% python3 -q
>>> import numpy as np
>>> np.set_printoptions(suppress=True, linewidth=100)
>>> rng = np.random.default_rng(626)
>>> feats = np.eye(9, dtype=int)[rng.permutation(9)] * np.array([0, 3, 1, 1, 1, 3, 2, 1, 2])
>>> feats
array([[0, 0, 0, 0, 0, 0, 0, 0, 0],
       [0, 3, 0, 0, 0, 0, 0, 0, 0],
       [0, 0, 0, 0, 1, 0, 0, 0, 0],
       [0, 0, 0, 1, 0, 0, 0, 0, 0],
       [0, 0, 0, 0, 0, 0, 2, 0, 0],
       [0, 0, 0, 0, 0, 0, 0, 1, 0],
       [0, 0, 1, 0, 0, 0, 0, 0, 0],
       [0, 0, 0, 0, 0, 3, 0, 0, 0],
       [0, 0, 0, 0, 0, 0, 0, 0, 2]])
>>> # splits into 6 blocks
>>> feats @ feats
array([[0, 0, 0, 0, 0, 0, 0, 0, 0],
       [0, 9, 0, 0, 0, 0, 0, 0, 0],
       [0, 0, 0, 0, 0, 0, 2, 0, 0],
       [0, 0, 0, 1, 0, 0, 0, 0, 0],
       [0, 0, 2, 0, 0, 0, 0, 0, 0],
       [0, 0, 0, 0, 0, 3, 0, 0, 0],
       [0, 0, 0, 0, 1, 0, 0, 0, 0],
       [0, 0, 0, 0, 0, 0, 0, 3, 0],
       [0, 0, 0, 0, 0, 0, 0, 0, 4]])
>>> (feats != 0).astype(int)
array([[0, 0, 0, 0, 0, 0, 0, 0, 0],
       [0, 1, 0, 0, 0, 0, 0, 0, 0],
       [0, 0, 0, 0, 1, 0, 0, 0, 0],
       [0, 0, 0, 1, 0, 0, 0, 0, 0],
       [0, 0, 0, 0, 0, 0, 1, 0, 0],
       [0, 0, 0, 0, 0, 0, 0, 1, 0],
       [0, 0, 1, 0, 0, 0, 0, 0, 0],
       [0, 0, 0, 0, 0, 1, 0, 0, 0],
       [0, 0, 0, 0, 0, 0, 0, 0, 1]])
>>> np.round(np.sort(np.linalg.eigvals(feats).real), 1)
array([-1.7, -0.6, -0.6,  0. ,  1. ,  1.3,  1.7,  2. ,  3. ])
>>> np.flatnonzero(np.linalg.matrix_power((feats != 0) + (feats.T != 0) + np.eye(9), 9)[0])
array([0])
>>> np.round(np.linalg.det(feats), 1)
np.float64(0.0)
>>> np.allclose(feats @ feats.T, feats.T @ feats)
False
>>> np.trace(feats)
np.int64(6)
>>> round(np.linalg.det(feats), 1)
np.float64(0.0)
>>> (feats - feats.T) / 2
array([[ 0. ,  0. ,  0. ,  0. ,  0. ,  0. ,  0. ,  0. ,  0. ],
       [ 0. ,  0. ,  0. ,  0. ,  0. ,  0. ,  0. ,  0. ,  0. ],
       [ 0. ,  0. ,  0. ,  0. ,  0.5,  0. , -0.5,  0. ,  0. ],
       [ 0. ,  0. ,  0. ,  0. ,  0. ,  0. ,  0. ,  0. ,  0. ],
       [ 0. ,  0. , -0.5,  0. ,  0. ,  0. ,  1. ,  0. ,  0. ],
       [ 0. ,  0. ,  0. ,  0. ,  0. ,  0. ,  0. , -1. ,  0. ],
       [ 0. ,  0. ,  0.5,  0. , -1. ,  0. ,  0. ,  0. ,  0. ],
       [ 0. ,  0. ,  0. ,  0. ,  0. ,  1. ,  0. ,  0. ,  0. ],
       [ 0. ,  0. ,  0. ,  0. ,  0. ,  0. ,  0. ,  0. ,  0. ]])
>>> np.allclose(feats, feats.T)
False
>>> (feats + feats.T) / 2
array([[0. , 0. , 0. , 0. , 0. , 0. , 0. , 0. , 0. ],
       [0. , 3. , 0. , 0. , 0. , 0. , 0. , 0. , 0. ],
       [0. , 0. , 0. , 0. , 0.5, 0. , 0.5, 0. , 0. ],
       [0. , 0. , 0. , 1. , 0. , 0. , 0. , 0. , 0. ],
       [0. , 0. , 0.5, 0. , 0. , 0. , 1. , 0. , 0. ],
       [0. , 0. , 0. , 0. , 0. , 0. , 0. , 2. , 0. ],
       [0. , 0. , 0.5, 0. , 1. , 0. , 0. , 0. , 0. ],
       [0. , 0. , 0. , 0. , 0. , 2. , 0. , 0. , 0. ],
       [0. , 0. , 0. , 0. , 0. , 0. , 0. , 0. , 2. ]])
